$ python -q
>>> import numpy as np
>>> np.set_printoptions(suppress=True, linewidth=140)
>>> rd = lambda a: np.round(a, 1) + 0
>>> W0 = np.load("w.npy")
>>> W0
array([[1, 0, 0, 0],
       [0, 0, 0, 1],
       [0, 1, 0, 0],
       [0, 0, 1, 0]])
>>> # keeps lengths
>>> rng = np.random.default_rng(243)
>>> out = W0 + rng.integers(-2, 3, (4, 1)) @ rng.integers(-2, 3, (1, 4))
>>> out
array([[5, 4, 0, 4],
       [0, 0, 0, 1],
       [2, 3, 0, 2],
       [4, 4, 1, 4]])
>>> np.linalg.matrix_rank(out - W0, tol=1e-8)
np.int64(1)
>>> np.abs(out - W0).sum(axis=1)
array([12,  0,  6, 12])
>>> Q = W0.astype(float).copy()
>>> for j in range(4):
...     Q[:, j] -= Q[:, :j] @ (Q[:, :j].T @ Q[:, j])
...     Q[:, j] /= np.linalg.norm(Q[:, j])
... 
>>> Q.T @ Q
array([[1., 0., 0., 0.],
       [0., 1., 0., 0.],
       [0., 0., 1., 0.],
       [0., 0., 0., 1.]])
>>> Q.T @ W0
array([[1., 0., 0., 0.],
       [0., 1., 0., 0.],
       [0., 0., 1., 0.],
       [0., 0., 0., 1.]])
>>> out = np.array([[2, 3], [-3, 2]])
>>> m1 = np.kron(np.eye(2, dtype=int), out)
>>> m1
array([[ 2,  3,  0,  0],
       [-3,  2,  0,  0],
       [ 0,  0,  2,  3],
       [ 0,  0, -3,  2]])
>>> # 2 groups of indices that never mix
>>> u = np.array([-1, -4])
>>> np.convolve(m1[1], u)
array([ 3, 10, -8,  0,  0])
>>> np.correlate(m1[1], m1[3], "full")
array([-6, 13, -6,  0,  0,  0,  0])
>>> np.array([np.convolve(row, u, "same") for row in m1])
array([[ -2, -11, -12,   0],
       [  3,  10,  -8,   0],
       [  0,   0,  -2, -11],
       [  0,   0,   3,  10]])
>>> np.cross(m1[1, :3], m1[3, :3])
array([-6, -9,  0])
>>> Q = m1.astype(float).copy()
>>> for j in range(4):
...     Q[:, j] -= Q[:, :j] @ (Q[:, :j].T @ Q[:, j])
...     Q[:, j] /= np.linalg.norm(Q[:, j])
... 
>>> rd(Q)
array([[ 0.6,  0.8,  0. ,  0. ],
       [-0.8,  0.6,  0. ,  0. ],
       [ 0. ,  0. ,  0.6,  0.8],
       [ 0. ,  0. , -0.8,  0.6]])
>>> rd(Q.T @ m1)
array([[3.6, 0. , 0. , 0. ],
       [0. , 3.6, 0. , 0. ],
       [0. , 0. , 3.6, 0. ],
       [0. , 0. , 0. , 3.6]])
>>> x0 = np.array([6, 6, 6, -4])
>>> target = Q @ x0
>>> rd(target)
array([ 8.3, -1.7,  0. , -7.2])
>>> rd(np.linalg.solve(Q, target + Q[:, 0]))
array([ 7.,  6.,  6., -4.])
>>> rd(np.linalg.solve(Q, 4 * target))
array([ 24.,  24.,  24., -16.])
>>> rd(np.linalg.solve(Q, target))
array([ 6.,  6.,  6., -4.])
>>> np.unravel_index(np.abs(W0).argmax(), W0.shape)
(np.int64(0), np.int64(0))
>>> rd(np.linalg.norm(W0))
np.float64(2.0)
>>> rd(np.linalg.svd(W0, compute_uv=False))
array([1., 1., 1., 1.])
>>> np.linalg.rank(W0)
Traceback (most recent call last):
  File "<python-input-37>", line 1, in <module>
    np.linalg.rank(W0)
    ^^^^^^^^^^^^^^
AttributeError: module 'numpy.linalg' has no attribute 'rank'
>>> W0.sum(axis=1)
array([1, 1, 1, 1])
>>> W0.shape
(4, 4)
>>> mat = np.load("dump.npy")
>>> mat
array([[ 0.,  0., -5.],
       [ 0.,  0., -8.],
       [-5., -8.,  0.]])
>>> labels = rng.permutation(3)
>>> labels
array([0, 2, 1])
>>> out = mat[labels][:, labels]
>>> np.trace(out)
np.float64(0.0)
>>> np.allclose(out, mat)
False
>>> rd(np.sort(np.abs(np.linalg.eigvals(out))))
array([0. , 9.4, 9.4])
>>> np.diag(out)
array([0., 0., 0.])
>>> X = np.loadtxt("out8.csv", delimiter=",")
>>> rd(X)
array([[-0.9,  0.1,  0.3, -0.4],
       [ 0.3, -0.6,  0.2, -0.7],
       [-0.4, -0.6, -0.6,  0.2],
       [-0.1, -0.5,  0.7,  0.5]])
>>> # keeps lengths
>>> rd(X[:, 2] @ X[:, 1])
np.float64(0.0)
>>> rd(np.linalg.svd(X, compute_uv=False))
array([1., 1., 1., 1.])
>>> rd(np.linalg.pinv(X))
array([[-0.9,  0.3, -0.4, -0.1],
       [ 0.1, -0.6, -0.6, -0.5],
       [ 0.3,  0.2, -0.6,  0.7],
       [-0.4, -0.7,  0.2,  0.5]])
>>> rd(X.T @ X)
array([[1., 0., 0., 0.],
       [0., 1., 0., 0.],
       [0., 0., 1., 0.],
       [0., 0., 0., 1.]])
>>> out = np.linalg.inv(X)
>>> rd(X @ out)
array([[1., 0., 0., 0.],
       [0., 1., 0., 0.],
       [0., 0., 1., 0.],
       [0., 0., 0., 1.]])
>>> rd(np.linalg.det(X) * np.linalg.det(out))
np.float64(1.0)
>>> rd(np.linalg.det(X) * out)
array([[ 0.9, -0.3,  0.4,  0.1],
       [-0.1,  0.6,  0.6,  0.5],
       [-0.3, -0.2,  0.6, -0.7],
       [ 0.4,  0.7, -0.2, -0.5]])
>>> rd(np.linalg.cond(X))
np.float64(1.0)
>>> u, v = X[3], X[1]
>>> rd(u @ v)
np.float64(0.0)
>>> p = (u @ v) / (u @ u) * u
>>> (v - p) @ u
np.float64(0.0)
>>> rd(np.outer(u, v))
array([[ 0. ,  0. ,  0. ,  0. ],
       [-0.2,  0.3, -0.1,  0.4],
       [ 0.2, -0.4,  0.1, -0.5],
       [ 0.2, -0.3,  0.1, -0.4]])
>>> rk = np.linalg.matrix_rank(mat)
>>> rk
np.int64(2)
>>> N = np.linalg.svd(mat)[2][rk:].T
>>> rd(N @ N.T)
array([[ 0.7, -0.4,  0. ],
       [-0.4,  0.3,  0. ],
       [ 0. ,  0. ,  0. ]])
>>> np.linalg.matrix_rank(mat.T @ mat), np.linalg.matrix_rank(mat @ mat.T)
(np.int64(2), np.int64(2))
>>> np.allclose(mat @ N, 0)
True
>>> out = X + rng.integers(-2, 3, (4, 1)) @ rng.integers(-2, 3, (1, 4))
>>> rd(out)
array([[-1.9,  1.1, -1.7,  0.6],
       [ 1.3, -1.6,  2.2, -1.7],
       [-1.4,  0.4, -2.6,  1.2],
       [-0.1, -0.5,  0.7,  0.5]])
>>> rd(np.linalg.svd(out - X, compute_uv=False))
array([4.6, 0. , 0. , 0. ])
>>> feats = np.loadtxt("block2.csv", delimiter=",")
>>> rd(feats)
array([[ 1.8,  2.8, -0.5],
       [ 1.3,  2.3,  0.4],
       [ 0. ,  1. ,  3.1],
       [ 2.8,  3.8, -2.6],
       [ 2.6,  3.6, -2.1],
       [ 1.6,  2.6, -0.1],
       [ 1. ,  2. ,  1.1],
       [ 2.9,  3.9, -2.9],
       [ 2.5,  3.5, -2. ],
       [ 2. ,  3. , -0.9],
       [ 1.9,  2.9, -0.7],
       [ 2.9,  3.9, -2.8],
       [ 0.3,  1.3,  2.3],
       [ 1.3,  2.3,  0.5],
       [ 1.7,  2.7, -0.4],
       [ 0.7,  1.7,  1.6],
       [-0.7,  0.3,  4.4]])
>>> # rank 2
>>> rk = np.linalg.matrix_rank(feats)
>>> rk
np.int64(2)
>>> N = np.linalg.svd(feats)[2][rk:].T
>>> [int(np.linalg.matrix_rank(feats[:i])) for i in range(1, len(feats) + 1)]
[1, 2, 2, 2, 2, 2, 2, 2, 2, 2, 2, 2, 2, 2, 2, 2, 2]
>>> np.allclose(feats @ N, 0)
True
>>> N.shape
(3, 1)
>>> [int(np.linalg.matrix_rank(feats[:, :j + 1])) for j in range(3)]
[1, 2, 2]
>>> Uu, sv, Vt = np.linalg.svd(feats)
>>> np.argmax(sv[:-1] / (sv[1:] + 1e-6)) + 1
np.int64(2)
>>> rd(sv)
array([14.4,  7.2,  0. ])
>>> out = Uu[:, :2] @ np.diag(sv[:2]) @ Vt[:2]
>>> rd(np.linalg.norm(feats - out, 2)), rd(sv[2])
(np.float64(0.0), np.float64(0.0))
>>> rd(out)
array([[ 1.8,  2.8, -0.5],
       [ 1.3,  2.3,  0.4],
       [ 0. ,  1. ,  3.1],
       [ 2.8,  3.8, -2.6],
       [ 2.6,  3.6, -2.1],
       [ 1.6,  2.6, -0.1],
       [ 1. ,  2. ,  1.1],
       [ 2.9,  3.9, -2.9],
       [ 2.5,  3.5, -2. ],
       [ 2. ,  3. , -0.9],
       [ 1.9,  2.9, -0.7],
       [ 2.9,  3.9, -2.8],
       [ 0.3,  1.3,  2.3],
       [ 1.3,  2.3,  0.5],
       [ 1.7,  2.7, -0.4],
       [ 0.7,  1.7,  1.6],
       [-0.7,  0.3,  4.4]])
>>> rd(np.abs(feats - out).max())
np.float64(0.0)
>>> labels = out[:, 0] > np.median(out[:, 0])
>>> u = out[labels].mean(axis=0) - out[~labels].mean(axis=0)
>>> ((out - out.mean(axis=0)) @ u > 0).astype(int)
array([1, 0, 0, 1, 1, 1, 0, 1, 1, 1, 1, 1, 0, 0, 1, 0, 0])
>>> rd(u)
array([ 1.6,  1.6, -3.2])
>>> labels.astype(int)
array([1, 0, 0, 1, 1, 0, 0, 1, 1, 1, 1, 1, 0, 0, 0, 0, 0])
>>> np.argsort(-np.abs(u).round(6), kind="stable")
array([2, 0, 1])
>>> Xc = feats - feats.mean(axis=0)
>>> Uu, sv, Vt = np.linalg.svd(Xc, full_matrices=False)
>>> (sv ** 2).sum() ** 2 / (sv ** 4).sum()
np.float64(1.0)
>>> np.linalg.matrix_rank(Xc)
np.int64(1)
>>> rd(sv ** 2 / (sv ** 2).sum())
array([1., 0., 0.])
>>> np.abs(Uu[:, 0]).argmax()
np.int64(16)
>>> np.abs(Vt[0]).argmax()
np.int64(2)
>>> rd(np.trace(np.linalg.pinv(feats) @ feats))
np.float64(2.0)
>>> np.allclose(feats[:-1].T @ np.linalg.lstsq(feats[:-1].T, feats[-1])[0], feats[-1])
True
>>> np.linalg.lstsq(feats[:-1].T, feats[-1])[2]
np.int32(2)
>>> M = np.array([[-6, 5, 4], [5, -6, -2], [4, -2, 2]])
>>> # equal to its transpose
>>> Uu, sv, Vt = np.linalg.svd(M, full_matrices=False)
>>> rd(Uu.T @ Uu)
array([[1., 0., 0.],
       [0., 1., 0.],
       [0., 0., 1.]])
>>> rd(np.cumsum(sv ** 2) / np.sum(sv ** 2))
array([0.9, 1. , 1. ])
>>> rd(np.sqrt((sv ** 2).sum())), rd(np.linalg.norm(M))
(np.float64(12.9), np.float64(12.9))
>>> rd(sv)
array([12.3,  3.7,  1.4])
>>> evals, vecs = np.linalg.eigh(M)
>>> rd(vecs.T @ M @ vecs)
array([[-12.3,   0. ,   0. ],
       [  0. ,  -1.4,   0. ],
       [  0. ,   0. ,   3.7]])
>>> rd(np.linalg.eigvalsh(M + -3 * np.eye(3)))
array([-15.3,  -4.4,   0.7])
>>> rd(vecs.T @ vecs)
array([[1., 0., 0.],
       [0., 1., 0.],
       [0., 0., 1.]])
>>> (evals > 1e-8).sum(), (evals < -1e-8).sum()
(np.int64(1), np.int64(2))
>>> rd(np.linalg.svd(M, compute_uv=False))
array([12.3,  3.7,  1.4])
>>> evals.sum(), np.trace(M)
(np.float64(-10.0), np.int64(-10))
>>> rd(vecs @ np.diag(evals) @ vecs.T)
array([[-6.,  5.,  4.],
       [ 5., -6., -2.],
       [ 4., -2.,  2.]])
>>> u, v = M[1], M[2]
>>> u @ u
np.int64(65)
>>> p = (u @ v) / (u @ u) * u
>>> rd(v - p)
array([1.8, 0.6, 2.9])
>>> rd(np.linalg.norm(u + v) ** 2 + np.linalg.norm(u - v) ** 2)
np.float64(178.0)
>>> A = np.load("test13.npy")
>>> A
array([[1., 0.],
       [0., 1.]])
>>> # equal to its transpose
>>> x0 = np.array([3, 1])
>>> (x0 - A @ x0) @ (A @ x0)
np.float64(0.0)
>>> A @ A @ x0
array([3., 1.])
>>> A @ x0
array([3., 1.])
>>> rd(np.linalg.eigvalsh(2 * A - np.eye(2)))
array([1., 1.])
